In [1]: import numpy as np

In [2]: np.set_printoptions(precision=2, suppress=True, linewidth=140)

In [3]: def rnd(a):
   ...:     return np.round(a, 2) + 0
   ...: 

In [4]: A = np.array([[2.8, 3.77, -14.35], [-7.09, -1.8, -0.43], [-11.35, 4.66, 9.63]])

In [5]: Y = A / np.sqrt((A ** 2).mean(axis=1, keepdims=True))

In [6]: rnd(A - A.mean(axis=1, keepdims=True))
Out[6]: 
array([[  5.39,   6.36, -11.76],
       [ -3.98,   1.31,   2.68],
       [-12.33,   3.68,   8.65]])

In [7]: np.linalg.matrix_rank(A - A.mean(axis=1, keepdims=True))
Out[7]: np.int64(2)

In [8]: rnd(Y[0])
Out[8]: array([ 0.32,  0.43, -1.65])

In [9]: rnd(np.linalg.norm(Y, axis=1))
Out[9]: array([1.73, 1.73, 1.73])

In [10]: x0 = np.array([3, -1, 0])

In [11]: y = A @ x0

In [12]: rnd(y)
Out[12]: array([  4.63, -19.47, -38.71])

In [13]: rnd(np.linalg.solve(A.T, A[2]))
Out[13]: array([0., 0., 1.])

In [14]: K = np.load("arr.npy")

In [15]: K
Out[15]: 
array([[0, 2, 0, 0, 0, 0],
       [0, 3, 0, 0, 0, 0],
       [1, 3, 0, 0, 0, 0],
       [0, 0, 0, 2, 0, 0],
       [0, 0, 0, 3, 0, 0],
       [0, 0, 1, 3, 0, 0],
       [0, 0, 0, 0, 0, 2],
       [0, 0, 0, 0, 0, 3],
       [0, 0, 0, 0, 1, 3]])

In [16]: rng = np.random.default_rng(90079)

In [17]: labels = rng.permutation(6)

In [18]: Y = K[:, labels] * rng.choice([-1, 1], 6)

In [19]: Y
Out[19]: 
array([[ 0,  0,  0,  0,  0,  2],
       [ 0,  0,  0,  0,  0,  3],
       [ 0,  0, -1,  0,  0,  3],
       [ 0,  0,  0,  0, -2,  0],
       [ 0,  0,  0,  0, -3,  0],
       [ 0,  1,  0,  0, -3,  0],
       [-2,  0,  0,  0,  0,  0],
       [-3,  0,  0,  0,  0,  0],
       [-3,  0,  0, -1,  0,  0]])

In [20]: U, _, Vt = np.linalg.svd(K.T @ Y)

In [21]: rnd(U @ Vt)
Out[21]: 
array([[ 0.,  0., -1.,  0.,  0.,  0.],
       [ 0.,  0.,  0.,  0.,  0.,  1.],
       [ 0.,  1.,  0.,  0.,  0.,  0.],
       [ 0.,  0.,  0.,  0., -1.,  0.],
       [ 0.,  0.,  0., -1.,  0.,  0.],
       [-1.,  0.,  0.,  0.,  0.,  0.]])

In [22]: labels
Out[22]: array([5, 2, 0, 4, 3, 1])

In [23]: rnd(np.linalg.lstsq(K, Y)[0])
Out[23]: 
array([[ 0.,  0., -1.,  0.,  0.,  0.],
       [ 0.,  0.,  0.,  0.,  0.,  1.],
       [ 0.,  1.,  0.,  0.,  0.,  0.],
       [ 0.,  0.,  0.,  0., -1.,  0.],
       [ 0.,  0.,  0., -1.,  0.,  0.],
       [-1.,  0.,  0.,  0.,  0.,  0.]])
